>>> import numpy as np
>>> np.set_printoptions(precision=2, suppress=True, linewidth=140)
>>> def tidy(a):
...     return np.round(a, 2) + 0
... 
>>> F = np.array([[-2, 0, 0], [0, -2, 0], [-1, -2, -1]])
>>> F
array([[-2,  0,  0],
       [ 0, -2,  0],
       [-1, -2, -1]])
>>> # triangular, det is the product of the diagonal
>>> T = np.stack([F, 2 * F, F[::-1]])
>>> tidy(np.linalg.det(T))
array([ -4., -32.,   4.])
>>> np.linalg.matrix_rank(T.reshape(3, -1))
np.int64(2)
>>> T.sum(axis=0)
array([[-7, -2, -1],
       [ 0, -8,  0],
       [-5, -6, -3]])
>>> T.shape
(3, 3, 3)
>>> np.linalg.matrix_rank(T)
array([3, 3, 3])
>>> (T @ F.T).shape
(3, 3, 3)
>>> Q, R = np.linalg.qr(F)
>>> tidy(abs(R[0, 0])), tidy(np.linalg.norm(F[:, 0]))
(np.float64(2.24), np.float64(2.24))
>>> Q.shape, R.shape
((3, 3), (3, 3))
>>> tidy(Q)
array([[-0.89,  0.3 , -0.33],
       [ 0.  , -0.75, -0.67],
       [-0.45, -0.6 ,  0.67]])
>>> tidy(R)
array([[ 2.24,  0.89,  0.45],
       [ 0.  ,  2.68,  0.6 ],
       [ 0.  ,  0.  , -0.67]])
>>> tidy(Q @ R)
array([[-2.,  0.,  0.],
       [ 0., -2.,  0.],
       [-1., -2., -1.]])
>>> u, r1 = R[0], R[1]
>>> tidy(u @ r1)
np.float64(2.67)
>>> pr = (u @ r1) / (u @ u) * u
>>> tidy(r1 - pr)
array([-0.99,  2.29,  0.4 ])
>>> tidy(pr)
array([0.99, 0.4 , 0.2 ])
>>> (r1 - pr) @ u
np.float64(0.0)
>>> np.linalg.matrix_rank(np.outer(u, r1))
np.int64(1)
>>> A2 = np.array([[5, -5, 1], [-5, -2, -3], [-3, 4, 0]])
>>> np.einsum("ik,kj->ij", F, A2)
array([[-10,  10,  -2],
       [ 10,   4,   6],
       [  8,   5,   5]])
>>> np.einsum("ij->j", F)
array([-3, -4, -1])
>>> np.einsum("ij,ij->i", F, F)
array([4, 4, 6])
>>> F @ A2
array([[-10,  10,  -2],
       [ 10,   4,   6],
       [  8,   5,   5]])
>>> Q, evecs = np.linalg.qr(F[:, :1])[0], np.linalg.qr(F[:, 1:])[0]
>>> s = np.linalg.svd(Q.T @ evecs, compute_uv=False)
>>> tidy(s)
array([0.45])
>>> tidy(np.degrees(np.arccos(s.clip(0, 1))))
array([63.43])
>>> (s > 0.9).sum()
np.int64(0)
